% python3 -q
>>> import numpy as np
>>> from numpy import linalg as LA
>>> np.set_printoptions(precision=2, suppress=True, linewidth=140)
>>> tidy = lambda a: np.round(a, 2) + 0
>>> F = np.loadtxt("sample14.csv", delimiter=",")
>>> tidy(F)
array([[-5.  , -4.34,  0.34],
       [ 0.03, -0.98, -3.02],
       [-5.02, -4.35,  0.35],
       [ 1.56,  0.04, -4.04],
       [-1.68, -2.12, -1.88],
       [-0.85, -1.57, -2.43],
       [ 0.1 , -0.93, -3.07],
       [-2.05, -2.37, -1.63],
       [-1.72, -2.15, -1.85],
       [ 8.21,  4.48, -8.48],
       [-0.03, -1.02, -2.98],
       [ 0.8 , -0.47, -3.53]])
>>> basis = F[[1, 10]].astype(float)
>>> for _ in range(3):
...     idx = LA.norm(F[:, None] - basis, axis=-1).argmin(axis=1)
...     basis = np.array([F[idx == j].mean(axis=0) for j in range(2)])
... 
>>> idx
array([1, 0, 1, 0, 1, 1, 0, 1, 1, 0, 0, 0])
>>> np.abs(basis[1] - basis[0]).argmax()
np.int64(0)
>>> tidy(basis)
array([[ 1.78,  0.19, -4.19],
       [-2.72, -2.81, -1.19]])
>>> idx = F[:, 1] > np.median(F[:, 1])
>>> r0 = F[idx].mean(axis=0) - F[~idx].mean(axis=0)
>>> np.argsort(-np.abs(r0).round(6), kind="stable")
array([0, 1, 2])
>>> tidy(r0)
array([ 4.5,  3. , -3. ])
>>> idx.astype(int)
array([0, 1, 0, 1, 0, 0, 1, 0, 0, 1, 1, 1])
>>> rk = LA.matrix_rank(F)
>>> rk
np.int64(2)
>>> ns = LA.svd(F)[2][rk:].T
>>> [int(LA.matrix_rank(F[:, :j + 1])) for j in range(3)]
[1, 2, 2]
>>> [int(LA.matrix_rank(np.delete(F, i, axis=0))) for i in range(12)]
[2, 2, 2, 2, 2, 2, 2, 2, 2, 2, 2, 2]
>>> ns.shape
(3, 1)
>>> d = LA.norm(F[:, None] - F[None], axis=-1)
>>> d.mean(axis=1).argmax()
np.int64(9)
>>> tidy(d[:5, :5])
array([[0.  , 6.92, 0.03, 9.02, 4.57],
       [6.92, 0.  , 6.94, 2.1 , 2.35],
       [0.03, 6.94, 0.  , 9.04, 4.6 ],
       [9.02, 2.1 , 9.04, 0.  , 4.45],
       [4.57, 2.35, 4.6 , 4.45, 0.  ]])
>>> d[7].round(6).argsort(kind="stable")[:4]
array([7, 8, 4, 5])
>>> tidy(LA.norm(F, axis=1))
array([ 6.63,  3.17,  6.65,  4.33,  3.29,  3.02,  3.21,  3.53,  3.32, 12.62,  3.15,  3.65])
>>> np.flatnonzero(d[7] < d.mean() / 2)
array([4, 5, 7, 8])
>>> (d + 1e9 * np.eye(12)).round(6).argmin(axis=1)
array([ 2, 10,  0, 11,  8, 10,  1,  8,  4,  3,  1,  6])
>>> tidy(d[7])
array([ 4.06,  2.86,  4.08,  4.96,  0.51,  1.65,  2.96,  0.  ,  0.45, 14.11,  2.78,  3.92])
